% python3 -q
>>> import numpy as np
>>> np.set_printoptions(precision=1, suppress=True, linewidth=200)
>>> arr = np.array([[-0.7, -0.4, 1.0, -1.8, 0.2, 0.4, 0.6, -0.5, 0.6, 1.0, -1.0, -1.5, 1.4],
...     [0.1, 1.5, 0.0, 0.0, 0.7, 0.3, 0.5, 0.1, -1.4, 1.0, 1.0, 1.6, 0.0],
...     [-0.5, -0.2, -0.5, -1.9, -0.5, -0.6, 0.3, 0.7, -0.9, 0.5, 0.8, -1.5, -0.1],
...     [0.3, -0.8, -2.1, 0.9, -1.6, 0.8, 0.3, -0.1, -0.3, -0.4, 0.5, -0.4, 0.2],
...     [0.0, -0.5, -0.3, 0.1, -0.2, 2.4, 0.1, -0.3, 2.3, 0.2, -0.6, 0.9, -0.6]])
>>> arr[:, 6] *= 5
>>> arr
array([[-0.7, -0.4,  1. , -1.8,  0.2,  0.4,  3. , -0.5,  0.6,  1. , -1. , -1.5,  1.4],
       [ 0.1,  1.5,  0. ,  0. ,  0.7,  0.3,  2.5,  0.1, -1.4,  1. ,  1. ,  1.6,  0. ],
       [-0.5, -0.2, -0.5, -1.9, -0.5, -0.6,  1.5,  0.7, -0.9,  0.5,  0.8, -1.5, -0.1],
       [ 0.3, -0.8, -2.1,  0.9, -1.6,  0.8,  1.5, -0.1, -0.3, -0.4,  0.5, -0.4,  0.2],
       [ 0. , -0.5, -0.3,  0.1, -0.2,  2.4,  0.5, -0.3,  2.3,  0.2, -0.6,  0.9, -0.6]])
>>> gram = arr.T @ arr
>>> np.round(np.trace(gram), 1), np.round((arr ** 2).sum(), 1)
(np.float64(73.5), np.float64(73.4))
>>> np.round(np.linalg.norm(arr), 1)
np.float64(8.6)
>>> np.diff(arr, axis=0)
array([[ 0.8,  1.9, -1. ,  1.8,  0.5, -0.1, -0.5,  0.6, -2. ,  0. ,  2. ,  3.1, -1.4],
       [-0.6, -1.7, -0.5, -1.9, -1.2, -0.9, -1. ,  0.6,  0.5, -0.5, -0.2, -3.1, -0.1],
       [ 0.8, -0.6, -1.6,  2.8, -1.1,  1.4,  0. , -0.8,  0.6, -0.9, -0.3,  1.1,  0.3],
       [-0.3,  0.3,  1.8, -0.8,  1.4,  1.6, -1. , -0.2,  2.6,  0.6, -1.1,  1.3, -0.8]])
>>> arr.sum(axis=1)
array([ 1.7,  7.4, -3.2, -1.5,  3.9])
>>> np.abs(arr).max()
np.float64(3.0)
>>> arr.sum(axis=0)
array([-0.8, -0.4, -1.9, -2.7, -1.4,  3.3,  9. , -0.1,  0.3,  2.3,  0.7, -0.9,  0.9])
>>> arr - arr[0]
array([[ 0. ,  0. ,  0. ,  0. ,  0. ,  0. ,  0. ,  0. ,  0. ,  0. ,  0. ,  0. ,  0. ],
       [ 0.8,  1.9, -1. ,  1.8,  0.5, -0.1, -0.5,  0.6, -2. ,  0. ,  2. ,  3.1, -1.4],
       [ 0.2,  0.2, -1.5, -0.1, -0.7, -1. , -1.5,  1.2, -1.5, -0.5,  1.8,  0. , -1.5],
       [ 1. , -0.4, -3.1,  2.7, -1.8,  0.4, -1.5,  0.4, -0.9, -1.4,  1.5,  1.1, -1.2],
       [ 0.7, -0.1, -1.3,  1.9, -0.4,  2. , -2.5,  0.2,  1.7, -0.8,  0.4,  2.4, -2. ]])
>>> np.linalg.svd(arr, compute_uv=False)
array([5.3, 4.1, 3.7, 3.4, 1.7])
>>> f = np.array([6, 8])
>>> np.round(np.correlate(arr[2], arr[3], "full"), 1) + 0
array([-0.1,  0.2, -0.3, -0.1,  0.6, -0.6,  0.5, -0.6,  0.8, -2.9, -1.8,  1.7,  2.9,  6. , -1.1,  1.8,  1. , -6.1, -0.4,  2.9, -3.5,  2.6,  1.6, -0.4,  0. ])
>>> rng = np.random.default_rng(534)
>>> Y = arr + rng.integers(-2, 3, (5, 4)) @ rng.integers(-2, 3, (4, 13))
>>> Y
array([[ 5.3, -6.4,  1. ,  5.2,  2.2,  3.4, -3. ,  2.5, -5.4,  4. ,  1. , -2.5, -2.6],
       [ 0.1, -4.5, -2. ,  0. ,  2.7,  4.3, -1.5, 10.1, -1.4,  7. ,  7. ,  1.6, -4. ],
       [-4.5,  1.8, -1.5, -0.9, -1.5, -4.6,  1.5, -3.3, -0.9, -3.5, -3.2, -2.5,  2.9],
       [-7.7, -4.8, -9.1,  3.9,  6.4,  3.8,  6.5, -3.1,  0.7,  0.6,  6.5, -4.4, -6.8],
       [ 0. ,  1.5,  1.7, -7.9, -3.2,  3.4,  1.5,  6.7,  7.3,  3.2,  1.4,  3.9,  1.4]])
>>> np.abs(Y - arr).sum(axis=1)
array([49., 44., 29., 60., 39.])
>>> f, r1 = arr[4], arr[3]
>>> np.round(f @ f, 1)
np.float64(13.3)
>>> round(f @ r1, 1)
np.float64(2.6)
>>> p = (f @ r1) / (f @ f) * f
>>> p.round(1) + 0
array([ 0. , -0.1, -0.1,  0. ,  0. ,  0.5,  0.1, -0.1,  0.4,  0. , -0.1,  0.2, -0.1])
>>> np.round(np.linalg.norm(f + r1) ** 2 + np.linalg.norm(f - r1) ** 2, 1)
np.float64(50.9)
>>> np.linalg.matrix_rank(np.outer(f, r1))
np.int64(1)
>>> mat = np.load("w.npy")
>>> mat
array([[60, 48, 45, 33, 19, 32, 32, 50, 49, 40],
       [48, 62, 45, 39, 23, 34, 40, 35, 53, 40],
       [45, 45, 45, 26, 23, 32, 30, 42, 39, 37],
       [33, 39, 26, 46, 10, 18, 31, 15, 42, 26],
       [19, 23, 23, 10, 27, 25, 16, 24, 22, 23],
       [32, 34, 32, 18, 25, 38, 21, 32, 27, 26],
       [32, 40, 30, 31, 16, 21, 34, 23, 42, 30],
       [50, 35, 42, 15, 24, 32, 23, 56, 36, 36],
       [49, 53, 39, 42, 22, 27, 42, 36, 63, 39],
       [40, 40, 37, 26, 23, 26, 30, 36, 39, 40]])
>>> # equal to its transpose
>>> Y = mat + rng.integers(-2, 3, (10, 1)) @ rng.integers(-2, 3, (1, 10))
>>> Y
array([[58, 52, 49, 33, 17, 30, 30, 46, 53, 42],
       [50, 58, 41, 39, 25, 36, 42, 39, 49, 38],
       [45, 45, 45, 26, 23, 32, 30, 42, 39, 37],
       [33, 39, 26, 46, 10, 18, 31, 15, 42, 26],
       [19, 23, 23, 10, 27, 25, 16, 24, 22, 23],
       [32, 34, 32, 18, 25, 38, 21, 32, 27, 26],
       [30, 44, 34, 31, 14, 19, 32, 19, 46, 32],
       [51, 33, 40, 15, 25, 33, 24, 58, 34, 35],
       [48, 55, 41, 42, 21, 26, 41, 34, 65, 40],
       [42, 36, 33, 26, 25, 28, 32, 40, 35, 38]])
>>> Y - mat
array([[-2,  4,  4,  0, -2, -2, -2, -4,  4,  2],
       [ 2, -4, -4,  0,  2,  2,  2,  4, -4, -2],
       [ 0,  0,  0,  0,  0,  0,  0,  0,  0,  0],
       [ 0,  0,  0,  0,  0,  0,  0,  0,  0,  0],
       [ 0,  0,  0,  0,  0,  0,  0,  0,  0,  0],
       [ 0,  0,  0,  0,  0,  0,  0,  0,  0,  0],
       [-2,  4,  4,  0, -2, -2, -2, -4,  4,  2],
       [ 1, -2, -2,  0,  1,  1,  1,  2, -2, -1],
       [-1,  2,  2,  0, -1, -1, -1, -2,  2,  1],
       [ 2, -4, -4,  0,  2,  2,  2,  4, -4, -2]])
>>> np.abs(Y - mat).sum(axis=1)
array([26, 26,  0,  0,  0,  0, 26, 13, 13, 26])
>>> np.round(np.linalg.svd(Y - mat, compute_uv=False), 1) + 0
array([19.4,  0. ,  0. ,  0. ,  0. ,  0. ,  0. ,  0. ,  0. ,  0. ])
>>> Y = arr / np.linalg.norm(arr, axis=1)
Traceback (most recent call last):
  File "<python-input-35>", line 1, in <module>
    Y = arr / np.linalg.norm(arr, axis=1)
        ~~~~^~~~~~~~~~~~~~~~~~~~~~~~~~~~~
ValueError: operands could not be broadcast together with shapes (5,13) (5,) 
>>> Y = arr / np.linalg.norm(arr, axis=1, keepdims=True)
>>> gram = Y @ Y.T
>>> gram.round(1) + 0
array([[ 1. ,  0.2,  0.5,  0. ,  0.1],
       [ 0.2,  1. ,  0.2,  0.1, -0.1],
       [ 0.5,  0.2,  1. ,  0.2, -0.4],
       [ 0. ,  0.1,  0.2,  1. ,  0.2],
       [ 0.1, -0.1, -0.4,  0.2,  1. ]])
>>> vals, V = np.linalg.eigh(gram)
>>> x0 = np.array([1, 0, 0, 0, 0])
>>> round(np.abs(gram).sum(axis=1).max(), 1), np.round(np.abs(vals).max(), 1)
(np.float64(2.4), np.float64(1.8))
>>> np.round(V * np.sqrt(vals) @ V.T, 1) + 0
array([[ 0.9,  0.1,  0.3,  0. ,  0.1],
       [ 0.1,  1. ,  0.1,  0.1,  0. ],
       [ 0.3,  0.1,  0.9,  0.1, -0.2],
       [ 0. ,  0.1,  0.1,  1. ,  0.1],
       [ 0.1,  0. , -0.2,  0.1,  1. ]])
>>> np.round(V * np.abs(vals) @ V.T, 1) + 0
array([[ 1. ,  0.2,  0.5,  0. ,  0.1],
       [ 0.2,  1. ,  0.2,  0.1, -0.1],
       [ 0.5,  0.2,  1. ,  0.2, -0.4],
       [ 0. ,  0.1,  0.2,  1. ,  0.2],
       [ 0.1, -0.1, -0.4,  0.2,  1. ]])
>>> Lm = np.linalg.cholesky(mat)
>>> mat / np.sqrt(np.outer(np.diag(mat), np.diag(mat)))
array([[1. , 0.8, 0.9, 0.6, 0.5, 0.7, 0.7, 0.9, 0.8, 0.8],
       [0.8, 1. , 0.9, 0.7, 0.6, 0.7, 0.9, 0.6, 0.8, 0.8],
       [0.9, 0.9, 1. , 0.6, 0.7, 0.8, 0.8, 0.8, 0.7, 0.9],
       [0.6, 0.7, 0.6, 1. , 0.3, 0.4, 0.8, 0.3, 0.8, 0.6],
       [0.5, 0.6, 0.7, 0.3, 1. , 0.8, 0.5, 0.6, 0.5, 0.7],
       [0.7, 0.7, 0.8, 0.4, 0.8, 1. , 0.6, 0.7, 0.6, 0.7],
       [0.7, 0.9, 0.8, 0.8, 0.5, 0.6, 1. , 0.5, 0.9, 0.8],
       [0.9, 0.6, 0.8, 0.3, 0.6, 0.7, 0.5, 1. , 0.6, 0.8],
       [0.8, 0.8, 0.7, 0.8, 0.5, 0.6, 0.9, 0.6, 1. , 0.8],
       [0.8, 0.8, 0.9, 0.6, 0.7, 0.7, 0.8, 0.8, 0.8, 1. ]])
>>> Lm.round(1) + 0
array([[ 7.7,  0. ,  0. ,  0. ,  0. ,  0. ,  0. ,  0. ,  0. ,  0. ],
       [ 6.2,  4.9,  0. ,  0. ,  0. ,  0. ,  0. ,  0. ,  0. ,  0. ],
       [ 5.8,  1.9,  2.8,  0. ,  0. ,  0. ,  0. ,  0. ,  0. ,  0. ],
       [ 4.3,  2.6, -1.3,  4.4,  0. ,  0. ,  0. ,  0. ,  0. ,  0. ],
       [ 2.5,  1.6,  2.1, -0.5,  3.7,  0. ,  0. ,  0. ,  0. ,  0. ],
       [ 4.1,  1.7,  1.7, -0.4,  2.2,  3.1,  0. ,  0. ,  0. ,  0. ],
       [ 4.1,  3. ,  0.2,  1.3,  0.4, -0.6,  2.4,  0. ,  0. ,  0. ],
       [ 6.5, -1. ,  2.3, -1.6,  1.2,  0. ,  0.3,  2. ,  0. ,  0. ],
       [ 6.3,  2.8, -1.1,  1.4,  1.3, -1.4,  1.8,  0.4,  2.1,  0. ],
       [ 5.2,  1.6,  1.4,  0.3,  1.3, -1.1,  0.8, -0.1, -1. ,  2. ]])
